In [1]: import numpy as np

In [2]: np.set_printoptions(precision=2, suppress=True, linewidth=140)

In [3]: m1 = np.loadtxt("sample3.csv", delimiter=",")

In [4]: m1
Out[4]: 
array([[  0.,   0.,   5.,   4.,   2.,   3.,   5.,   4.,  -2.],
       [ -1.,  -4.,   4.,   1.,   4.,   7.,   5.,   9.,  -6.],
       [ -6.,  -4.,   4.,  -1.,   5.,   3.,   1.,  10., -11.],
       [ -1.,   1.,   3.,  -1.,   0.,   8.,   0.,  12., -15.],
       [ -4.,   6.,   6.,  -6.,  -1.,  13.,   1.,   9., -11.],
       [ -8.,   4.,   1.,  -7.,   3.,  13.,   3.,   6., -14.],
       [ -7.,   8.,  -2.,  -2.,   3.,  15.,   3.,   1.,  -9.],
       [-11.,   6.,  -6.,  -6.,   3.,  20.,   6.,   6.,  -7.],
       [-13.,   8., -11.,  -2.,   5.,  22.,   7.,   4.,  -8.],
       [-11.,   4., -16.,  -2.,   6.,  19.,   5.,   8.,  -3.],
       [-16.,  -1., -17.,  -2.,   8.,  19.,   5.,  11.,  -8.],
       [-17.,   0., -22.,  -3.,  12.,  20.,   8.,  16.,  -9.],
       [-15.,   0., -19.,  -8.,  17.,  20.,   6.,  13., -12.],
       [-16.,   4., -17.,  -5.,  15.,  25.,   8.,   9.,  -7.],
       [-13.,   6., -13.,  -7.,  11.,  28.,   5.,   5.,  -4.],
       [-17.,   5.,  -8., -12.,   7.,  28.,  10.,  10.,  -3.],
       [-21.,   8.,  -6., -10.,   4.,  26.,  15.,   8.,  -1.],
       [-24.,   7.,  -9., -13.,   0.,  22.,  14.,   5.,   0.],
       [-26.,  10.,  -8., -16.,   2.,  21.,  15.,   6.,  -5.],
       [-23.,  10., -13., -18.,  -1.,  18.,  11.,   9., -10.],
       [-20.,   7., -13., -19.,  -5.,  15.,   6.,  13., -11.],
       [-25.,   3.,  -9., -17.,  -7.,  19.,  11.,   9., -16.]])

In [5]: labels = m1[:, 3] > np.median(m1[:, 3])

In [6]: r0 = m1[labels].mean(axis=0) - m1[~labels].mean(axis=0)

In [7]: labels.astype(int)
Out[7]: array([1, 1, 1, 1, 0, 0, 1, 0, 1, 1, 1, 1, 0, 1, 0, 0, 0, 0, 0, 0, 0, 0])

In [8]: r0
Out[8]: array([ 8.45, -4.4 ,  1.18, 10.28,  3.25, -6.15, -3.88,  0.15,  0.03])

In [9]: ((m1 - m1.mean(axis=0)) @ r0 > 0).astype(int)
Out[9]: array([1, 1, 1, 1, 1, 1, 1, 1, 1, 1, 1, 1, 1, 0, 0, 0, 0, 0, 0, 0, 0, 0])

In [10]: U, sigma, vt = np.linalg.svd(m1, full_matrices=False)

In [11]: np.round(vt @ vt.T, 2) + 0
Out[11]: 
array([[1., 0., 0., 0., 0., 0., 0., 0., 0.],
       [0., 1., 0., 0., 0., 0., 0., 0., 0.],
       [0., 0., 1., 0., 0., 0., 0., 0., 0.],
       [0., 0., 0., 1., 0., 0., 0., 0., 0.],
       [0., 0., 0., 0., 1., 0., 0., 0., 0.],
       [0., 0., 0., 0., 0., 1., 0., 0., 0.],
       [0., 0., 0., 0., 0., 0., 1., 0., 0.],
       [0., 0., 0., 0., 0., 0., 0., 1., 0.],
       [0., 0., 0., 0., 0., 0., 0., 0., 1.]])

In [12]: np.abs(U[:, 0]).round(6).argmax()
Out[12]: np.int64(18)

In [13]: U.shape, sigma.shape, vt.shape
Out[13]: ((22, 9), (9,), (9, 9))

In [14]: np.round(U.T @ U, 2) + 0
Out[14]: 
array([[1., 0., 0., 0., 0., 0., 0., 0., 0.],
       [0., 1., 0., 0., 0., 0., 0., 0., 0.],
       [0., 0., 1., 0., 0., 0., 0., 0., 0.],
       [0., 0., 0., 1., 0., 0., 0., 0., 0.],
       [0., 0., 0., 0., 1., 0., 0., 0., 0.],
       [0., 0., 0., 0., 0., 1., 0., 0., 0.],
       [0., 0., 0., 0., 0., 0., 1., 0., 0.],
       [0., 0., 0., 0., 0., 0., 0., 1., 0.],
       [0., 0., 0., 0., 0., 0., 0., 0., 1.]])

In [15]: (sigma > 1e-8).sum()
Out[15]: np.int64(9)

In [16]: np.cumsum(sigma ** 2) / np.sum(sigma ** 2)
Out[16]: array([0.84, 0.9 , 0.95, 0.97, 0.99, 0.99, 1.  , 1.  , 1.  ])

In [17]: round(float(np.sqrt((sigma ** 2).sum())), 2), round(np.linalg.norm(m1), 2)
Out[17]: (156.98, np.float64(156.98))

In [18]: sigma
Out[18]: array([143.67,  39.41,  33.88,  25.85,  17.29,  11.52,  10.84,   7.98,   4.55])

In [19]: np.allclose(U * sigma @ vt, m1)
Out[19]: True

In [20]: np.round(U.T @ m1 @ vt.T, 2) + 0
Out[20]: 
array([[143.67,   0.  ,   0.  ,   0.  ,   0.  ,   0.  ,   0.  ,   0.  ,   0.  ],
       [  0.  ,  39.41,   0.  ,   0.  ,   0.  ,   0.  ,   0.  ,   0.  ,   0.  ],
       [  0.  ,   0.  ,  33.88,   0.  ,   0.  ,   0.  ,   0.  ,   0.  ,   0.  ],
       [  0.  ,   0.  ,   0.  ,  25.85,   0.  ,   0.  ,   0.  ,   0.  ,   0.  ],
       [  0.  ,   0.  ,   0.  ,   0.  ,  17.29,   0.  ,   0.  ,   0.  ,   0.  ],
       [  0.  ,   0.  ,   0.  ,   0.  ,   0.  ,  11.52,   0.  ,   0.  ,   0.  ],
       [  0.  ,   0.  ,   0.  ,   0.  ,   0.  ,   0.  ,  10.84,   0.  ,   0.  ],
       [  0.  ,   0.  ,   0.  ,   0.  ,   0.  ,   0.  ,   0.  ,   7.98,   0.  ],
       [  0.  ,   0.  ,   0.  ,   0.  ,   0.  ,   0.  ,   0.  ,   0.  ,   4.55]])
